>>> import numpy as np
>>> from numpy import linalg as LA
>>> np.set_printoptions(precision=1, suppress=True, linewidth=140, sign=" ")
>>> mat = np.load("a.npy")
>>> mat
array([[ 4,  2,  2,  0,  0,  3,  3,  1,  0,  1,  3,  2,  1,  1,  2,  0],
       [ 0,  4,  2,  2,  0,  0,  3,  3,  1,  0,  1,  3,  2,  1,  1,  2],
       [ 2,  0,  4,  2,  2,  0,  0,  3,  3,  1,  0,  1,  3,  2,  1,  1],
       [ 1,  2,  0,  4,  2,  2,  0,  0,  3,  3,  1,  0,  1,  3,  2,  1],
       [ 1,  1,  2,  0,  4,  2,  2,  0,  0,  3,  3,  1,  0,  1,  3,  2],
       [ 2,  1,  1,  2,  0,  4,  2,  2,  0,  0,  3,  3,  1,  0,  1,  3],
       [ 3,  2,  1,  1,  2,  0,  4,  2,  2,  0,  0,  3,  3,  1,  0,  1],
       [ 1,  3,  2,  1,  1,  2,  0,  4,  2,  2,  0,  0,  3,  3,  1,  0],
       [ 0,  1,  3,  2,  1,  1,  2,  0,  4,  2,  2,  0,  0,  3,  3,  1],
       [ 1,  0,  1,  3,  2,  1,  1,  2,  0,  4,  2,  2,  0,  0,  3,  3],
       [ 3,  1,  0,  1,  3,  2,  1,  1,  2,  0,  4,  2,  2,  0,  0,  3],
       [ 3,  3,  1,  0,  1,  3,  2,  1,  1,  2,  0,  4,  2,  2,  0,  0],
       [ 0,  3,  3,  1,  0,  1,  3,  2,  1,  1,  2,  0,  4,  2,  2,  0],
       [ 0,  0,  3,  3,  1,  0,  1,  3,  2,  1,  1,  2,  0,  4,  2,  2],
       [ 2,  0,  0,  3,  3,  1,  0,  1,  3,  2,  1,  1,  2,  0,  4,  2],
       [ 2,  2,  0,  0,  3,  3,  1,  0,  1,  3,  2,  1,  1,  2,  0,  4]])
>>> rng = np.random.default_rng(964)
>>> idx = rng.permutation(16)
>>> other = mat[:, idx] * rng.choice([-1, 1], 16)
>>> other
array([[ 0, -1,  3,  2,  0, -1, -1, -2,  3, -3,  1,  4, -2, -2,  0,  0],
       [ 1, -2,  1,  1,  2,  0, -3, -2,  0, -3,  1,  0, -3, -4,  2,  0],
       [ 3, -3,  0,  1,  2, -1, -3, -4,  0,  0,  2,  2, -1,  0,  1,  2],
       [ 3, -1,  1,  2,  4, -3,  0,  0,  2,  0,  3,  1,  0, -2,  1,  2],
       [ 0,  0,  3,  3,  0, -3,  0, -2,  2, -2,  1,  1, -1, -1,  2,  4],
       [ 0, -1,  3,  1,  2,  0, -2, -1,  4, -2,  0,  2, -3, -1,  3,  0],
       [ 2, -3,  0,  0,  1,  0, -2, -1,  0, -4,  1,  3, -3, -2,  1,  2],
       [ 2, -3,  0,  1,  1, -2, -4, -2,  2,  0,  3,  1,  0, -3,  0,  1],
       [ 4,  0,  2,  3,  2, -2,  0, -3,  1, -2,  3,  0,  0, -1,  1,  1],
       [ 0,  0,  2,  3,  3, -4, -2, -1,  1, -1,  0,  1, -2,  0,  3,  2],
       [ 2, -2,  4,  0,  1,  0, -1,  0,  2, -1,  0,  3, -2, -1,  3,  3],
       [ 1, -2,  0,  0,  0, -2, -1, -1,  3, -2,  2,  3, -4, -3,  0,  1],
       [ 1, -4,  2,  2,  1, -1, -2, -3,  1, -3,  2,  0,  0, -3,  0,  0],
       [ 2,  0,  1,  2,  3, -1, -3, -3,  0, -1,  4,  0, -2,  0,  2,  1],
       [ 3, -2,  1,  4,  3, -2, -1,  0,  1,  0,  0,  2, -1,  0,  2,  3],
       [ 1, -1,  2,  0,  0, -3,  0,  0,  3, -1,  2,  2, -1, -2,  4,  3]])
>>> U, _, VT = LA.svd(mat.T @ other)
>>> idx
array([  8,  12,  10,  14,   3,   9,   7,   2,   5,   6,  13,   0,  11,   1,  15,   4])
>>> np.allclose(other, other.T)
False
>>> other.inv()
Traceback (most recent call last):
  File "<python-input-12>", line 1, in <module>
    other.inv()
    ^^^^^^^^^
AttributeError: 'numpy.ndarray' object has no attribute 'inv'
>>> idx = rng.permutation(16)
>>> idx
array([  9,   1,   4,   7,   3,  13,   5,   2,   6,   8,  12,  15,   0,  14,  11,  10])
>>> other = mat[idx][:, idx]
>>> np.diag(other)
array([ 4,  4,  4,  4,  4,  4,  4,  4,  4,  4,  4,  4,  4,  4,  4,  4])
>>> np.allclose(other, mat)
False
>>> np.sort(np.abs(LA.eigvals(other)))
array([  1.1,   1.1,   1.6,   1.6,   1.9,   1.9,   4.4,   4.4,   4.5,   4.5,   5. ,   6.4,   6.4,   9.5,   9.5,  25. ])
>>> other = mat + rng.integers(-2, 3, (16, 1)) @ rng.integers(-2, 3, (1, 16))
>>> other
array([[ 4,  2,  2,  0,  0,  3,  3,  1,  0,  1,  3,  2,  1,  1,  2,  0],
       [ 0,  0,  0, -2, -2,  4,  7,  7,  5, -2,  3,  5,  4,  5,  3,  6],
       [ 2,  2,  5,  4,  3, -2, -2,  1,  1,  2, -1,  0,  2,  0,  0, -1],
       [ 1,  4,  1,  6,  3,  0, -2, -2,  1,  4,  0, -1,  0,  1,  1, -1],
       [ 1,  1,  2,  0,  4,  2,  2,  0,  0,  3,  3,  1,  0,  1,  3,  2],
       [ 2,  1,  1,  2,  0,  4,  2,  2,  0,  0,  3,  3,  1,  0,  1,  3],
       [ 3, -2, -1, -3,  0,  4,  8,  6,  6, -2,  2,  5,  5,  5,  2,  5],
       [ 1,  1,  1, -1,  0,  4,  2,  6,  4,  1,  1,  1,  4,  5,  2,  2],
       [ 0, -3,  1, -2, -1,  5,  6,  4,  8,  0,  4,  2,  2,  7,  5,  5],
       [ 1, -2,  0,  1,  1,  3,  3,  4,  2,  3,  3,  3,  1,  2,  4,  5],
       [ 3, -3, -2, -3,  1,  6,  5,  5,  6, -2,  6,  4,  4,  4,  2,  7],
       [ 3,  5,  2,  2,  2,  1,  0, -1, -1,  3, -1,  3,  1,  0, -1, -2],
       [ 0,  3,  3,  1,  0,  1,  3,  2,  1,  1,  2,  0,  4,  2,  2,  0],
       [ 0,  2,  4,  5,  2, -2, -1,  1,  0,  2,  0,  1, -1,  2,  1,  0],
       [ 2, -2, -1,  1,  2,  3,  2,  3,  5,  1,  2,  2,  3,  2,  5,  4],
       [ 2,  6,  2,  4,  5, -1, -3, -4, -3,  5,  0, -1, -1, -2, -2,  0]])
>>> np.round(LA.svd(other - mat, compute_uv=False), 1) + 0
array([ 32.4,   0. ,   0. ,   0. ,   0. ,   0. ,   0. ,   0. ,   0. ,   0. ,   0. ,   0. ,   0. ,   0. ,   0. ,   0. ])
>>> np.abs(other - mat).sum(axis=1)
array([  0,  46,  23,  23,   0,   0,  46,  23,  46,  23,  46,  23,   0,  23,  23,  46])
